In [1]: import numpy as np

In [2]: np.set_printoptions(suppress=True, linewidth=200)

In [3]: X = np.loadtxt("run13.csv", delimiter=",")

In [4]: print(X)
[[4. 0. 0. 0. 4. 2. 4. 4. 0. 2. 4. 2. 2.]
 [0. 0. 0. 0. 0. 0. 0. 0. 0. 0. 0. 0. 0.]
 [0. 0. 0. 0. 0. 0. 0. 0. 0. 0. 0. 0. 0.]
 [0. 0. 0. 0. 0. 0. 0. 0. 0. 0. 0. 0. 0.]
 [4. 0. 0. 0. 4. 2. 4. 4. 0. 2. 4. 2. 2.]
 [2. 0. 0. 0. 2. 1. 2. 2. 0. 1. 2. 1. 1.]
 [4. 0. 0. 0. 4. 2. 4. 4. 0. 2. 4. 2. 2.]
 [4. 0. 0. 0. 4. 2. 4. 4. 0. 2. 4. 2. 2.]
 [0. 0. 0. 0. 0. 0. 0. 0. 0. 0. 0. 0. 0.]
 [2. 0. 0. 0. 2. 1. 2. 2. 0. 1. 2. 1. 1.]
 [4. 0. 0. 0. 4. 2. 4. 4. 0. 2. 4. 2. 2.]
 [2. 0. 0. 0. 2. 1. 2. 2. 0. 1. 2. 1. 1.]
 [2. 0. 0. 0. 2. 1. 2. 2. 0. 1. 2. 1. 1.]]

In [5]: print(np.round(np.sort(np.linalg.eigvals(X).real), 3) + 0)
[ 0.  0.  0.  0.  0.  0.  0.  0.  0.  0.  0.  0. 24.]

In [6]: M = np.load("out9.npy")

In [7]: print(M)
[[ 4  0  0  0  0  0  2 -1  0  0 -5  0  0]
 [ 0  0  0  2  3 -2  0  0  2 -4  0  0  0]
 [-3  0  4  0  0  0  1  4  0  0  0  0  0]
 [ 0 -3  0  4  5  3  0  0 -1 -2  0  0  4]
 [ 0  5  0 -3 -3  5  0  0  0 -1  0  0 -3]
 [ 0 -3  0  1 -2  4  0  0  2  2  0  0  5]
 [ 4  0  2  0  0  0 -1  0  0  0  4  0  0]
 [ 2  0  4  0  0  0 -5  0  0  0 -1  0  0]
 [ 0  1  0  4 -4 -3  0  0  5 -4  0  0  4]
 [ 0 -1  0 -3  2  5  0  0  1 -3  0  0  5]
 [-3  0 -2  0  0  0  4  2  0  0 -2  0  0]
 [ 0  0  0  0  0  0  0  0  0  0  0  1  0]
 [ 0 -1  0  4  5  1  0  0 -5  2  0  0  2]]

In [8]: print(np.flatnonzero(np.linalg.matrix_power((M != 0) + (M.T != 0) + np.eye(13), 13)[10]))
[ 0  2  6  7 10]

In [9]: print(np.round(np.sort(np.linalg.eigvals(M).real), 3))
[-8.839 -6.362 -4.04   1.     1.083  1.083  1.577  1.968  1.968  4.29   5.837  5.837  9.599]

In [10]: data = np.loadtxt("w.csv", delimiter=",")

In [11]: print(data)
[[ 1.  3.  5.  9.  6.  9.  3.  7.  0.  6.  8.  3.  4.]
 [ 4.  3.  1.  5.  2.  8.  1.  2.  0.  7.  8.  2.  4.]
 [ 4.  1.  9.  7.  6.  3.  2.  7.  2.  6.  6.  5.  6.]
 [ 6.  6.  7.  9.  3.  4.  6.  2.  7.  8.  1.  5.  0.]
 [ 2.  2.  4.  0.  9.  2.  0.  4.  9.  4.  0.  9.  8.]
 [ 6.  9.  4.  5.  6.  0.  8.  2.  9.  8.  5.  7.  5.]
 [ 8.  0.  3.  0.  5.  3.  8.  0.  5.  5.  1.  4.  6.]
 [ 3.  4.  5.  0.  5.  9.  2.  8.  3.  0.  5.  4.  2.]
 [ 1.  9.  9.  2.  5.  4.  0.  7.  8.  1.  6.  9.  1.]
 [ 2.  3.  9.  9.  1.  2.  9.  1.  5.  6.  2.  1.  5.]
 [13. 12.  8. 24. 12. 33.  6. 13.  0. 27. 32.  9. 16.]]

In [12]: # rows and columns are dependent

In [13]: print(np.abs(np.diag(np.linalg.qr(data)[1])) > 1e-9)
[ True  True  True  True  True  True  True  True  True  True False]

In [14]: print(np.unique(data.round(6), axis=0).shape)
(11, 13)

In [15]: print(np.linalg.lstsq(data[:-1].T, data[-1])[2])
10

In [16]: other = np.array([[-1, -1, -3],
    ...:     [1, -2, 2],
    ...:     [-2, 1, 3],
    ...:     [1, 3, -3],
    ...:     [0, -2, 1],
    ...:     [-1, -2, -1],
    ...:     [-2, 0, -3],
    ...:     [-3, 3, 3],
    ...:     [-1, 3, 1],
    ...:     [0, 1, -2],
    ...:     [-3, 3, 1],
    ...:     [0, 1, 1],
    ...:     [-2, -2, -1]])

In [17]: print(np.linalg.matrix_rank(np.vstack([data, other.T])))
13

In [18]: print(other.T @ data.T)
[[ -67.  -46.  -74.  -37.  -47.  -56.  -53.  -68.  -61.  -52. -205.]
 [  41.   17.   50.   45.   12.   36.   -6.   14.   49.   43.   92.]
 [  -5.  -29.    9.  -28.   31.  -15.  -43.   38.   78.  -34.  -92.]]

In [19]: print(np.einsum("ik,kj->ij", data, other))
[[ -67.   41.   -5.]
 [ -46.   17.  -29.]
 [ -74.   50.    9.]
 [ -37.   45.  -28.]
 [ -47.   12.   31.]
 [ -56.   36.  -15.]
 [ -53.   -6.  -43.]
 [ -68.   14.   38.]
 [ -61.   49.   78.]
 [ -52.   43.  -34.]
 [-205.   92.  -92.]]

In [20]: print(np.linalg.matrix_rank(data @ other))
3

In [21]: J = np.load("mat.npy")

In [22]: print(J)
[[4. 1. 0. 0. 0. 0. 0. 0.]
 [0. 4. 1. 0. 0. 0. 0. 0.]
 [0. 0. 4. 1. 0. 0. 0. 0.]
 [0. 0. 0. 4. 1. 0. 0. 0.]
 [0. 0. 0. 0. 4. 1. 0. 0.]
 [0. 0. 0. 0. 0. 4. 1. 0.]
 [0. 0. 0. 0. 0. 0. 4. 1.]
 [0. 0. 0. 0. 0. 0. 0. 4.]]

In [23]: # triangular, det is the product of the diagonal

In [24]: print((J - J.T) / 2)
[[ 0.   0.5  0.   0.   0.   0.   0.   0. ]
 [-0.5  0.   0.5  0.   0.   0.   0.   0. ]
 [ 0.  -0.5  0.   0.5  0.   0.   0.   0. ]
 [ 0.   0.  -0.5  0.   0.5  0.   0.   0. ]
 [ 0.   0.   0.  -0.5  0.   0.5  0.   0. ]
 [ 0.   0.   0.   0.  -0.5  0.   0.5  0. ]
 [ 0.   0.   0.   0.   0.  -0.5  0.   0.5]
 [ 0.   0.   0.   0.   0.   0.  -0.5  0. ]]

In [25]: print(round(np.abs(np.linalg.eigvals(J)).max(), 3))
4.0

In [26]: assert J == J.T
Traceback (most recent call last):
  Cell In[26], line 1
    assert J == J.T
ValueError: The truth value of an array with more than one element is ambiguous. Use a.any() or a.all()


In [27]: print(np.round(np.linalg.matrix_power(J, 4), 3))
[[256. 256.  96.  16.   1.   0.   0.   0.]
 [  0. 256. 256.  96.  16.   1.   0.   0.]
 [  0.   0. 256. 256.  96.  16.   1.   0.]
 [  0.   0.   0. 256. 256.  96.  16.   1.]
 [  0.   0.   0.   0. 256. 256.  96.  16.]
 [  0.   0.   0.   0.   0. 256. 256.  96.]
 [  0.   0.   0.   0.   0.   0. 256. 256.]
 [  0.   0.   0.   0.   0.   0.   0. 256.]]

In [28]: print(np.allclose(J @ J.T, J.T @ J))
False

In [29]: J.inv()
Traceback (most recent call last):
  Cell In[29], line 1
    J.inv()
AttributeError: 'numpy.ndarray' object has no attribute 'inv'


In [30]: feats = np.load("m.npy")

In [31]: print(feats)
[[-10   0 -10  -4  -2   2   2 -10]
 [-30   0 -30 -12  -6   6   6 -30]
 [-20   0 -20  -8  -4   4   4 -20]
 [-45   0 -45 -18  -9   9   9 -45]
 [ -5   0  -5  -2  -1   1   1  -5]
 [-40   0 -40 -16  -8   8   8 -40]
 [-45   0 -45 -18  -9   9   9 -45]
 [-15   0 -15  -6  -3   3   3 -15]
 [-45   0 -45 -18  -9   9   9 -45]
 [-20   0 -20  -8  -4   4   4 -20]
 [-35   0 -35 -14  -7   7   7 -35]]

In [32]: # rows and columns are dependent

In [33]: Uu, s, Vh = np.linalg.svd(feats)

In [34]: vecs = Vh[:(s > 1e-8).sum()]

In [35]: rng = np.random.default_rng(22447)

In [36]: vec = feats[1] + 4 * feats[4] + rng.integers(2) * np.eye(8)[2]

In [37]: print(vec)
[-50.   0. -50. -20. -10.  10.  10. -50.]

In [38]: print(np.allclose(vecs.T @ vecs @ vec, vec))
True

In [39]: print(np.argsort(-np.linalg.norm(feats, axis=0).round(6), kind="stable")[:3])
[0 2 7]

In [40]: print(round(np.linalg.norm(feats, 2) / np.linalg.norm(feats), 3))
1.0

In [41]: A = np.loadtxt("case5.csv", delimiter=",")

In [42]: print(A)
[[ 2.  0.  1.  0.  1.  0.  1.  0.  2.  1.  1.  0.]
 [ 4.  2.  2.  0.  1.  1.  3.  0.  2.  2.  1.  1.]
 [ 4.  3.  3.  0.  3.  2.  4.  0.  2.  4.  1.  1.]
 [ 6.  3.  5.  0.  3.  3.  6.  1.  2.  6.  2.  2.]
 [ 7.  5.  5.  0.  4.  4.  6.  3.  4.  7.  3.  2.]
 [ 9.  6.  5.  1.  6.  4.  8.  4.  4.  8.  5.  2.]
 [ 9.  7.  5.  3.  8.  6.  8.  5.  4.  9.  7.  3.]
 [ 9.  9.  6.  3. 10.  8.  8.  7.  4.  9.  9.  4.]
 [10. 11.  6.  4. 12.  9.  8.  8.  4.  9. 11.  6.]
 [10. 11.  6.  4. 14. 11.  8.  8.  4. 10. 11.  8.]
 [11. 11.  7.  6. 15. 11. 10.  8.  6. 10. 12.  9.]
 [13. 12.  7.  6. 17. 12. 12. 10.  8. 11. 12.  9.]
 [14. 12.  9.  7. 19. 13. 14. 11. 10. 11. 12. 11.]
 [16. 12. 10.  9. 21. 13. 14. 12. 11. 13. 12. 12.]
 [17. 13. 11. 10. 22. 14. 15. 12. 11. 13. 13. 14.]
 [17. 14. 12. 10. 24. 15. 17. 14. 13. 13. 13. 15.]
 [18. 15. 12. 12. 26. 16. 19. 15. 13. 14. 14. 17.]
 [18. 17. 13. 14. 28. 18. 21. 16. 14. 16. 16. 18.]
 [20. 18. 14. 14. 30. 20. 22. 16. 16. 18. 16. 18.]
 [21. 19. 16. 14. 32. 22. 22. 16. 16. 20. 18. 19.]
 [23. 20. 16. 15. 32. 23. 22. 16. 16. 20. 18. 20.]
 [25. 22. 18. 17. 34. 23. 23. 16. 18. 21. 19. 22.]
 [25. 24. 20. 17. 35. 24. 25. 16. 19. 21. 19. 23.]
 [26. 24. 22. 17. 36. 24. 27. 17. 21. 23. 20. 24.]
 [28. 25. 24. 17. 37. 24. 29. 17. 23. 25. 21. 26.]
 [28. 25. 24. 17. 38. 24. 29. 18. 25. 26. 21. 27.]
 [28. 26. 25. 18. 39. 26. 29. 19. 27. 26. 22. 28.]
 [29. 28. 27. 18. 39. 27. 29. 19. 29. 26. 24. 29.]
 [30. 29. 27. 19. 40. 29. 29. 20. 30. 26. 25. 31.]
 [31. 30. 28. 20. 40. 30. 30. 20. 30. 26. 26. 32.]
 [32. 32. 29. 22. 40. 30. 32. 22. 32. 28. 27. 34.]
 [34. 33. 30. 24. 41. 31. 34. 22. 34. 30. 27. 34.]
 [34. 35. 30. 24. 43. 32. 36. 23. 34. 30. 27. 36.]
 [35. 37. 31. 26. 44. 32. 36. 24. 35. 31. 28. 36.]
 [36. 39. 31. 28. 45. 34. 37. 26. 37. 33. 30. 38.]
 [37. 39. 31. 28. 45. 34. 38. 27. 37. 34. 31. 40.]
 [37. 40. 33. 30. 47. 36. 40. 28. 38. 35. 33. 40.]
 [37. 42. 35. 30. 48. 36. 40. 29. 39. 35. 33. 40.]
 [39. 43. 35. 32. 48. 38. 41. 29. 41. 37. 34. 40.]]

In [43]: P = A @ np.linalg.solve(A.T @ A, A.T)

In [44]: print(np.allclose(P @ P, P))
True

In [45]: print(round(float(np.trace(P)), 3))
12.0

In [46]: q, _ = np.linalg.qr(np.array([[-0.9, 1.4, -0.7, -1.3, -0.4],
    ...:     [-0.2, -1.3, 1.0, -0.2, 0.4],
    ...:     [0.7, -0.1, 0.2, 1.5, -0.9],
    ...:     [-0.3, -0.7, 0.2, 0.1, -0.6],
    ...:     [0.8, 0.2, -1.0, 0.7, 0.8],
    ...:     [0.6, -0.1, 0.6, 0.4, -2.3],
    ...:     [0.8, 1.4, -0.5, -1.2, -1.2],
    ...:     [1.0, 0.6, 1.0, 0.4, -0.4],
    ...:     [0.6, 0.7, 0.3, -1.7, -0.3],
    ...:     [0.1, 0.5, 0.1, -0.8, 0.0],
    ...:     [-0.9, -1.0, 0.2, -0.7, 0.0],
    ...:     [-2.1, -0.3, 0.2, 1.0, 0.1]]))

In [47]: F = q @ q.T

In [48]: print(F.round(3))
[[ 0.495 -0.252 -0.157 -0.052 -0.115 -0.037  0.254 -0.108  0.099  0.099 -0.004  0.221]
 [-0.252  0.394 -0.113  0.078 -0.203 -0.025 -0.218  0.076  0.113  0.025  0.206 -0.07 ]
 [-0.157 -0.113  0.329  0.044  0.083  0.289  0.003  0.131 -0.188 -0.106 -0.161  0.036]
 [-0.052  0.078  0.044  0.177 -0.073  0.23   0.007 -0.183 -0.05  -0.065  0.191  0.001]
 [-0.115 -0.203  0.083 -0.073  0.446 -0.181  0.008 -0.184 -0.172 -0.096 -0.144 -0.233]
 [-0.037 -0.025  0.289  0.23  -0.181  0.651  0.211  0.032 -0.014 -0.065  0.071 -0.029]
 [ 0.254 -0.218  0.003  0.007  0.008  0.211  0.389 -0.041  0.176  0.07  -0.046 -0.203]
 [-0.108  0.076  0.131 -0.183 -0.184  0.032 -0.041  0.634  0.147  0.11  -0.304  0.036]
 [ 0.099  0.113 -0.188 -0.05  -0.172 -0.014  0.176  0.147  0.347  0.16   0.041 -0.237]
 [ 0.099  0.025 -0.106 -0.065 -0.096 -0.065  0.07   0.11   0.16   0.092 -0.02  -0.037]
 [-0.004  0.206 -0.161  0.191 -0.144  0.071 -0.046 -0.304  0.041 -0.02   0.348 -0.005]
 [ 0.221 -0.07   0.036  0.001 -0.233 -0.029 -0.203  0.036 -0.237 -0.037 -0.005  0.699]]

In [49]: # symmetric, so the eigenvalues are real

In [50]: ev, vecs = np.linalg.eigvalsh(F)
Traceback (most recent call last):
  Cell In[50], line 1
    ev, vecs = np.linalg.eigvalsh(F)
ValueError: too many values to unpack (expected 2)


In [51]: ev, vecs = np.linalg.eigh(F)

In [52]: print(ev.round(3) + 0)
[0. 0. 0. 0. 0. 0. 0. 1. 1. 1. 1. 1.]

In [53]: print(np.round(ev.sum(), 3), np.round(np.trace(F), 3))
5.0 5.0

In [54]: print((ev > 1e-8).sum(), (ev < -1e-8).sum())
5 0

In [55]: print(np.round(vecs.T @ vecs, 3) + 0)
[[1. 0. 0. 0. 0. 0. 0. 0. 0. 0. 0. 0.]
 [0. 1. 0. 0. 0. 0. 0. 0. 0. 0. 0. 0.]
 [0. 0. 1. 0. 0. 0. 0. 0. 0. 0. 0. 0.]
 [0. 0. 0. 1. 0. 0. 0. 0. 0. 0. 0. 0.]
 [0. 0. 0. 0. 1. 0. 0. 0. 0. 0. 0. 0.]
 [0. 0. 0. 0. 0. 1. 0. 0. 0. 0. 0. 0.]
 [0. 0. 0. 0. 0. 0. 1. 0. 0. 0. 0. 0.]
 [0. 0. 0. 0. 0. 0. 0. 1. 0. 0. 0. 0.]
 [0. 0. 0. 0. 0. 0. 0. 0. 1. 0. 0. 0.]
 [0. 0. 0. 0. 0. 0. 0. 0. 0. 1. 0. 0.]
 [0. 0. 0. 0. 0. 0. 0. 0. 0. 0. 1. 0.]
 [0. 0. 0. 0. 0. 0. 0. 0. 0. 0. 0. 1.]]
